$ python3 -q
>>> import numpy as np
>>> import numpy.linalg as la
>>> np.set_printoptions(precision=2, suppress=True, linewidth=160)
>>> K = np.array([[-0.7, 8.0, 1.8, -0.5, 1.8],
...     [0.9, 10.0, 0.0, -0.9, 0.5],
...     [-0.2, -24.0, 0.1, 0.6, 1.2],
...     [-0.5, 8.0, 0.8, 0.1, -0.3]])
>>> # column 1 is much longer than the rest
>>> cov = K.T @ K
>>> print(np.diag(cov))
[  1.59 804.     3.89   1.43   5.02]
>>> print(la.matrix_rank(cov))
4
>>> print(np.round(la.eigvalsh(cov)[::-1], 2) + 0)
[805.5    8.18   2.21   0.05   0.  ]
>>> print(np.trace(cov), (K ** 2).sum())
815.93 815.93
>>> print(la.svd(K, compute_uv=False) ** 2)
[805.5    8.18   2.21   0.05]
>>> print(np.allclose(cov, cov.T))
True
>>> r0, g = K[0], K[1]
>>> print(r0 @ g)
80.72
>>> pr = (r0 @ g) / (r0 @ r0) * r0
>>> print(pr)
[-0.79  9.07  2.04 -0.57  2.04]
>>> print(np.outer(r0, g))
[[-0.63 -7.   -0.    0.63 -0.35]
 [ 7.2  80.    0.   -7.2   4.  ]
 [ 1.62 18.    0.   -1.62  0.9 ]
 [-0.45 -5.   -0.    0.45 -0.25]
 [ 1.62 18.    0.   -1.62  0.9 ]]
>>> print(la.matrix_rank(np.outer(r0, g)))
1
>>> print(round(float((g - pr) @ r0), 2))
-0.0
>>> left, sigma, vt = la.svd(K, full_matrices=False)
>>> print(sigma / sigma[0])
[1.   0.1  0.05 0.01]
>>> print(np.round(left.T @ left, 2) + 0)
[[1. 0. 0. 0.]
 [0. 1. 0. 0.]
 [0. 0. 1. 0.]
 [0. 0. 0. 1.]]
>>> print(np.round(vt @ vt.T, 2) + 0)
[[1. 0. 0. 0.]
 [0. 1. 0. 0.]
 [0. 0. 1. 0.]
 [0. 0. 0. 1.]]
>>> print(np.cumsum(sigma ** 2) / np.sum(sigma ** 2))
[0.99 1.   1.   1.  ]
>>> print(sigma)
[28.38  2.86  1.49  0.23]
>>> print(np.round(left.T @ K @ vt.T, 2) + 0)
[[28.38  0.    0.    0.  ]
 [ 0.    2.86  0.    0.  ]
 [ 0.    0.    1.49  0.  ]
 [ 0.    0.    0.    0.23]]
>>> print(np.allclose(left * sigma @ vt, K))
True
>>> theta = np.radians(45)
>>> R = np.eye(5)
>>> R[0, 0] = R[1, 1] = np.cos(theta)
>>> R[0, 1], R[1, 0] = -np.sin(theta), np.sin(theta)
>>> print(R)
[[ 0.71 -0.71  0.    0.    0.  ]
 [ 0.71  0.71  0.    0.    0.  ]
 [ 0.    0.    1.    0.    0.  ]
 [ 0.    0.    0.    1.    0.  ]
 [ 0.    0.    0.    0.    1.  ]]
>>> B = K @ R.T
>>> print(la.svd(K, compute_uv=False), la.svd(B, compute_uv=False))
[28.38  2.86  1.49  0.23] [28.38  2.86  1.49  0.23]
>>> print(np.abs(B - K).max(axis=0))
[17.03  6.89  0.    0.    0.  ]
>>> print(B)
[[ -6.15   5.16   1.8   -0.5    1.8 ]
 [ -6.43   7.71   0.    -0.9    0.5 ]
 [ 16.83 -17.11   0.1    0.6    1.2 ]
 [ -6.01   5.3    0.8    0.1   -0.3 ]]
>>> B = K / la.norm(K, axis=1)
Traceback (most recent call last):
  File "<python-input-36>", line 1, in <module>
    B = K / la.norm(K, axis=1)
        ~~^~~~~~~~~~~~~~~~~~~~
ValueError: operands could not be broadcast together with shapes (4,5) (4,) 
>>> B = K / la.norm(K, axis=1, keepdims=True)
>>> cov = B @ B.T
>>> print(cov)
[[ 1.    0.95 -0.94  0.96]
 [ 0.95  1.   -0.99  0.97]
 [-0.94 -0.99  1.   -0.99]
 [ 0.96  0.97 -0.99  1.  ]]
>>> print(np.argwhere(np.triu(np.abs(cov) > 0.95, 1)))
[[0 3]
 [1 2]
 [1 3]
 [2 3]]
>>> M, _ = la.qr(np.array([[0.7, -1.0, -2.0], [-0.2, -0.7, -0.2], [-1.7, 1.3, 1.2]]))
>>> print(M)
[[-0.38 -0.45  0.81]
 [ 0.11 -0.89 -0.44]
 [ 0.92 -0.08  0.39]]
>>> # columns are unit length and at right angles
>>> Q, R = la.qr(M)
>>> print(Q.shape, R.shape)
(3, 3) (3, 3)
>>> print(abs(R[0, 0]), round(la.norm(M[:, 0]), 2))
1.0 1.0
>>> print(Q @ R)
[[-0.38 -0.45  0.81]
 [ 0.11 -0.89 -0.44]
 [ 0.92 -0.08  0.39]]
>>> print(np.allclose(R.T @ R, M.T @ M))
True
>>> print(R.round(2) + 0)
[[1. 0. 0.]
 [0. 1. 0.]
 [0. 0. 1.]]
>>> print(np.abs(np.diag(R)))
[1. 1. 1.]
>>> F = np.array([[2, 2, -1, 0, 0, 0],
...     [-2, 1, -1, 0, 0, 0],
...     [2, 0, -2, 0, 0, 0],
...     [0, 0, 0, -2, -2, 1],
...     [0, 0, 0, 2, -1, 1],
...     [0, 0, 0, -2, 0, 2]])
>>> Q, R = la.qr(F)
>>> print(R)
[[-3.46 -0.58  1.15  0.    0.    0.  ]
 [ 0.   -2.16  1.08  0.    0.    0.  ]
 [ 0.    0.   -1.87  0.    0.    0.  ]
 [ 0.    0.    0.    3.46  0.58 -1.15]
 [ 0.    0.    0.    0.    2.16 -1.08]
 [ 0.    0.    0.    0.    0.    1.87]]
>>> print(Q)
[[-0.58 -0.77 -0.27  0.    0.    0.  ]
 [ 0.58 -0.62  0.53  0.    0.    0.  ]
 [-0.58  0.15  0.8   0.    0.    0.  ]
 [-0.   -0.   -0.   -0.58 -0.77 -0.27]
 [-0.   -0.   -0.    0.58 -0.62  0.53]
 [-0.   -0.   -0.   -0.58  0.15  0.8 ]]
>>> print(np.allclose(R.T @ R, F.T @ F))
True
>>> print(Q.shape, R.shape)
(6, 6) (6, 6)
